% python3 -q
>>> import numpy as np
>>> import numpy.linalg as la
>>> np.set_printoptions(precision=1, suppress=True, linewidth=200)
>>> def tidy(a):
...     return np.round(a, 1) + 0
... 
>>> K = np.load("block3.npy")
>>> print(K)
[[ 5.  4.  6.  4.  1.  9.  0.]
 [ 5.  5.  3.  6.  4.  4.  2.]
 [ 6.  6.  2.  4.  4.  5. -3.]
 [ 9.  4.  3.  6.  6.  5.  3.]
 [ 4.  9.  2.  3.  6.  8. -2.]
 [ 5.  9.  2.  1.  7.  2.  3.]
 [ 0.  0.  0.  0.  0.  0.  0.]]
>>> Uu, sig, VT = la.svd(K)
>>> print(tidy(sig))
[29.9  8.5  7.4  4.2  2.3  1.9  0. ]
>>> B = Uu[:, :6] @ np.diag(sig[:6]) @ VT[:6]
>>> print(tidy(B))
[[ 5.  4.  6.  4.  1.  9.  0.]
 [ 5.  5.  3.  6.  4.  4.  2.]
 [ 6.  6.  2.  4.  4.  5. -3.]
 [ 9.  4.  3.  6.  6.  5.  3.]
 [ 4.  9.  2.  3.  6.  8. -2.]
 [ 5.  9.  2.  1.  7.  2.  3.]
 [ 0.  0.  0.  0.  0.  0.  0.]]
>>> print(la.matrix_rank(B))
6
>>> print(tidy(la.norm(K - B) / la.norm(K)))
0.0
>>> print(la.matrix_rank(K, rtol=0.05))
6
>>> print(tidy(np.abs(K - B).max()))
0.0
>>> print(tidy(la.norm(K - B, 2)), sig[6])
0.0 0.0
>>> rng = np.random.default_rng(80)
>>> idx = rng.permutation(7)
>>> print(idx)
[1 4 0 2 3 5 6]
>>> B = K[idx][:, idx]
>>> print(B)
[[ 5.  4.  5.  3.  6.  4.  2.]
 [ 9.  6.  4.  2.  3.  8. -2.]
 [ 4.  1.  5.  6.  4.  9.  0.]
 [ 6.  4.  6.  2.  4.  5. -3.]
 [ 4.  6.  9.  3.  6.  5.  3.]
 [ 9.  7.  5.  2.  1.  2.  3.]
 [ 0.  0.  0.  0.  0.  0.  0.]]
>>> print(np.allclose(B, K))
False
>>> def softmax(z):
...     e = np.exp(z - z.max(axis=-1, keepdims=True))
...     return e / e.sum(axis=-1, keepdims=True)
... 
>>> print(tidy(softmax(B[2])))
[0.  0.  0.  0.  0.  0.9 0. ]
>>> print(tidy(softmax(B).sum(axis=1)))
[1. 1. 1. 1. 1. 1. 1.]
>>> print(tidy(softmax(B[2] + 5)))
[0.  0.  0.  0.  0.  0.9 0. ]
>>> S = B @ B.T / np.sqrt(7)
>>> print(tidy(softmax(S)[2] @ B))
[4. 1. 5. 6. 4. 9. 0.]
>>> print(tidy(softmax(S)))
[[0.  0.  0.  0.  1.  0.  0. ]
 [0.  1.  0.  0.  0.  0.  0. ]
 [0.  0.  1.  0.  0.  0.  0. ]
 [0.  1.  0.  0.  0.  0.  0. ]
 [0.  0.  0.  0.  1.  0.  0. ]
 [0.  0.  0.  0.  0.  1.  0. ]
 [0.1 0.1 0.1 0.1 0.1 0.1 0.1]]
>>> print(softmax(S).round(6).argmax(axis=1))
[4 1 2 1 4 5 0]
>>> print(tidy(softmax(S + np.triu(np.full(S.shape, -np.inf), 1))))
[[1.  0.  0.  0.  0.  0.  0. ]
 [0.  1.  0.  0.  0.  0.  0. ]
 [0.  0.  1.  0.  0.  0.  0. ]
 [0.  1.  0.  0.  0.  0.  0. ]
 [0.  0.  0.  0.  1.  0.  0. ]
 [0.  0.  0.  0.  0.  1.  0. ]
 [0.1 0.1 0.1 0.1 0.1 0.1 0.1]]
